% ipython --no-banner

In [1]: import numpy as np

In [2]: np.set_printoptions(precision=1, suppress=True, linewidth=100)

In [3]: def rd(a):
   ...:     return np.round(a, 1) + 0
   ...: 

In [4]: J = np.load("out18.npy")

In [5]: print(J)
[[ 2.  3.  0.  0.  0.  0.  0.  0.  0.]
 [ 3.  0.  3.  0.  0.  0.  0.  0.  0.]
 [ 0.  3.  2.  3.  0.  0.  0.  0.  0.]
 [ 0.  0.  3. -2.  3.  0.  0.  0.  0.]
 [ 0.  0.  0.  3.  0.  3.  0.  0.  0.]
 [ 0.  0.  0.  0.  3.  0.  3.  0.  0.]
 [ 0.  0.  0.  0.  0.  3.  2.  3.  0.]
 [ 0.  0.  0.  0.  0.  0.  3. -2.  3.]
 [ 0.  0.  0.  0.  0.  0.  0.  3.  0.]]

In [6]: rng = np.random.default_rng(7890)

In [7]: labels = rng.permutation(9)

In [8]: print(labels)
[8 5 4 0 2 6 3 7 1]

In [9]: Y = J[labels][:, labels]

In [10]: print(rd(np.linalg.det(Y)), rd(np.linalg.det(J[labels])))
51030.0 51030.0

In [11]: print(rd(np.sort(np.abs(np.linalg.eigvals(Y)))))
[0.9 1.9 2.3 3.4 3.5 5.2 5.6 6.  6.1]

In [12]: print(np.trace(Y))
2.0

In [13]: u, v = J[6], J[4]

In [14]: print(u @ v)
9.0

In [15]: print(u @ u)
22.0

In [16]: pr = (u @ v) / (u @ u) * u

In [17]: print(rd(v - pr))
[ 0.   0.   0.   3.   0.   1.8 -0.8 -1.2  0. ]

In [18]: print(rd(pr))
[0.  0.  0.  0.  0.  1.2 0.8 1.2 0. ]

In [19]: print(np.linalg.matrix_rank(np.outer(u, v)))
1

In [20]: print(rd(np.linalg.norm(u + v) ** 2 + np.linalg.norm(u - v) ** 2))
80.0

In [21]: print(rd(np.linalg.eigvalsh(J).min()))
-6.0

In [22]: t = np.radians(30)

In [23]: r_ = np.eye(9)

In [24]: r_[8, 8] = r_[2, 2] = np.cos(t)

In [25]: r_[8, 2], r_[2, 8] = -np.sin(t), np.sin(t)

In [26]: print(rd(r_))
[[ 1.   0.   0.   0.   0.   0.   0.   0.   0. ]
 [ 0.   1.   0.   0.   0.   0.   0.   0.   0. ]
 [ 0.   0.   0.9  0.   0.   0.   0.   0.   0.5]
 [ 0.   0.   0.   1.   0.   0.   0.   0.   0. ]
 [ 0.   0.   0.   0.   1.   0.   0.   0.   0. ]
 [ 0.   0.   0.   0.   0.   1.   0.   0.   0. ]
 [ 0.   0.   0.   0.   0.   0.   1.   0.   0. ]
 [ 0.   0.   0.   0.   0.   0.   0.   1.   0. ]
 [ 0.   0.  -0.5  0.   0.   0.   0.   0.   0.9]]

In [27]: Y = J @ r_.T

In [28]: print(np.allclose(J @ J.T, Y @ Y.T))
True

In [29]: print(rd(np.linalg.svd(J, compute_uv=False)), rd(np.linalg.svd(Y, compute_uv=False)))
[6.1 6.  5.6 5.2 3.5 3.4 2.3 1.9 0.9] [6.1 6.  5.6 5.2 3.5 3.4 2.3 1.9 0.9]

In [30]: print(rd(np.abs(Y - J).max(axis=0)))
[0.  0.  1.5 0.  0.  0.  0.  0.  1.5]

In [31]: mat = np.loadtxt("mat.csv", delimiter=",")

In [32]: print(rd(mat))
[[ 0.9 -0.5  0.   0. ]
 [ 0.5  0.9  0.   0. ]
 [ 0.   0.   1.   0. ]
 [ 0.   0.   0.   1. ]]

In [33]: vec = np.array([1, -3, 3, -3])

In [34]: y = mat @ vec

In [35]: c, lr = np.zeros(4), 1 / np.linalg.norm(mat, 2) ** 2

In [36]: for i in range(5):
    ...:     c -= lr * mat.T @ (mat @ c - y)
    ...:     if i % 1 == 0: print(i, round(np.linalg.norm(mat @ c - y), 1))
    ...: 
0 0.0
1 0.0
2 0.0
3 0.0
4 0.0

In [37]: print(rd(np.linalg.cond(mat)))
1.0
